In [1]: import numpy as np

In [2]: from numpy import linalg as LA

In [3]: np.set_printoptions(precision=1, suppress=True, linewidth=100, floatmode="fixed")

In [4]: J = np.load("sample17.npy")

In [5]: J
Out[5]: 
array([[4.0, 1.0, 0.0, 0.0],
       [0.0, 4.0, 1.0, 0.0],
       [0.0, 0.0, 4.0, 1.0],
       [0.0, 0.0, 0.0, 4.0]])

In [6]: w, vecs = LA.eig(J)

In [7]: J @ vecs[:, 0] - w[0] * vecs[:, 0]
Out[7]: array([0.0, 0.0, 0.0, 0.0])

In [8]: Q = J.astype(float).copy()

In [9]: for j in range(4):
   ...:     Q[:, j] -= Q[:, :j] @ (Q[:, :j].T @ Q[:, j])
   ...:     Q[:, j] /= LA.norm(Q[:, j])
   ...: 

In [10]: Q.T @ J
Out[10]: 
array([[4.0, 1.0, 0.0, 0.0],
       [0.0, 4.0, 1.0, 0.0],
       [0.0, 0.0, 4.0, 1.0],
       [0.0, 0.0, 0.0, 4.0]])

In [11]: A = np.load("run1.npy")

In [12]: A
Out[12]: 
array([[-0.5, -0.8,  1.0],
       [-0.8, -0.9,  0.8],
       [ 1.0,  1.0, -0.8],
       [-0.6, -0.7,  0.6],
       [ 0.6,  0.6,  0.2],
       [ 0.0, -0.2,  0.8],
       [-0.9, -0.8, -1.0],
       [ 1.0,  1.0, -0.5],
       [ 1.0,  1.0, -1.0],
       [-0.4,  0.5, -1.0],
       [-0.9, -0.6, -1.0],
       [-0.6, -0.8,  0.8],
       [-0.4, -0.6,  0.8],
       [ 0.9,  0.9,  0.2],
       [ 0.8,  0.8,  0.7],
       [ 0.9,  0.9, -0.7],
       [ 0.7,  0.7,  0.3],
       [-0.3, -0.8,  1.0],
       [ 0.3,  0.7, -1.0]])

In [13]: gram = np.cov(A, rowvar=False)

In [14]: np.argsort(-A.std(axis=0).round(6), kind="stable")
Out[14]: array([2, 1, 0])

In [15]: np.round(LA.eigvalsh(gram)[::-1], 1) + 0
Out[15]: array([1.3, 0.5, 0.0])

In [16]: round(np.corrcoef(A[:, 1], A[:, 0])[0, 1], 1)
Out[16]: np.float64(0.9)

In [17]: np.corrcoef(A.T)
Out[17]: 
array([[ 1.0,  0.9, -0.2],
       [ 0.9,  1.0, -0.5],
       [-0.2, -0.5,  1.0]])

In [18]: np.argwhere(np.triu(np.abs(np.corrcoef(A.T)) > 0.8, 1))
Out[18]: array([[0, 1]])

In [19]: A.std(axis=0)
Out[19]: array([0.7, 0.8, 0.8])

In [20]: arr = np.load("test3.npy")

In [21]: arr
Out[21]: 
array([[-6, -2, -4],
       [-4,  0, -2],
       [-2,  2,  0],
       [-7, -3, -5]])

In [22]: w1 = np.array([[3, -8, 9, 2, -9, 8], [-2, -4, 7, -6, 4, 6], [5, -1, 6, 1, -8, -2]])

In [23]: c = np.array([0, 2, -2, 2, 2, 2])

In [24]: hid = np.maximum(arr @ w1 + c, 0)

In [25]: (hid > 0).mean(axis=0)
Out[25]: array([0.0, 1.0, 0.0, 0.2, 1.0, 0.0])

In [26]: (hid > 0).astype(int)
Out[26]: 
array([[0, 1, 0, 0, 1, 0],
       [0, 1, 0, 0, 1, 0],
       [0, 1, 0, 0, 1, 0],
       [0, 1, 0, 1, 1, 0]])

In [27]: C = np.array([[-2, 3, 7],
    ...:     [-2, -6, 8],
    ...:     [-8, -6, -8],
    ...:     [1, -9, -6],
    ...:     [-5, 7, 0],
    ...:     [8, -4, 7]])

In [28]: (hid @ C).round(6).argmax(axis=1)
Out[28]: array([2, 2, 1, 2])

In [29]: U, s, vt = LA.svd(arr)

In [30]: vecs = vt[:(s > 1e-8).sum()]

In [31]: rng = np.random.default_rng(82143)

In [32]: x0 = arr[0] + 4 * arr[3] + rng.integers(2) * np.eye(3)[0]

In [33]: x0
Out[33]: array([-33.0, -14.0, -24.0])

In [34]: np.allclose(vecs.T @ vecs @ x0, x0)
Out[34]: False

In [35]: np.diag(vecs.T @ vecs)
Out[35]: array([0.8, 0.8, 0.3])

In [36]: round(float(LA.norm(x0 - vecs.T @ vecs @ x0)), 1)
Out[36]: 0.4

In [37]: np.round(arr @ LA.pinv(arr) @ arr, 1) + 0
Out[37]: 
array([[-6.0, -2.0, -4.0],
       [-4.0,  0.0, -2.0],
       [-2.0,  2.0,  0.0],
       [-7.0, -3.0, -5.0]])

In [38]: np.unique(arr.round(6), axis=0).shape
Out[38]: (4, 3)

In [39]: np.abs(np.diag(LA.qr(arr)[1])) > 1e-9
Out[39]: array([ True,  True, False])
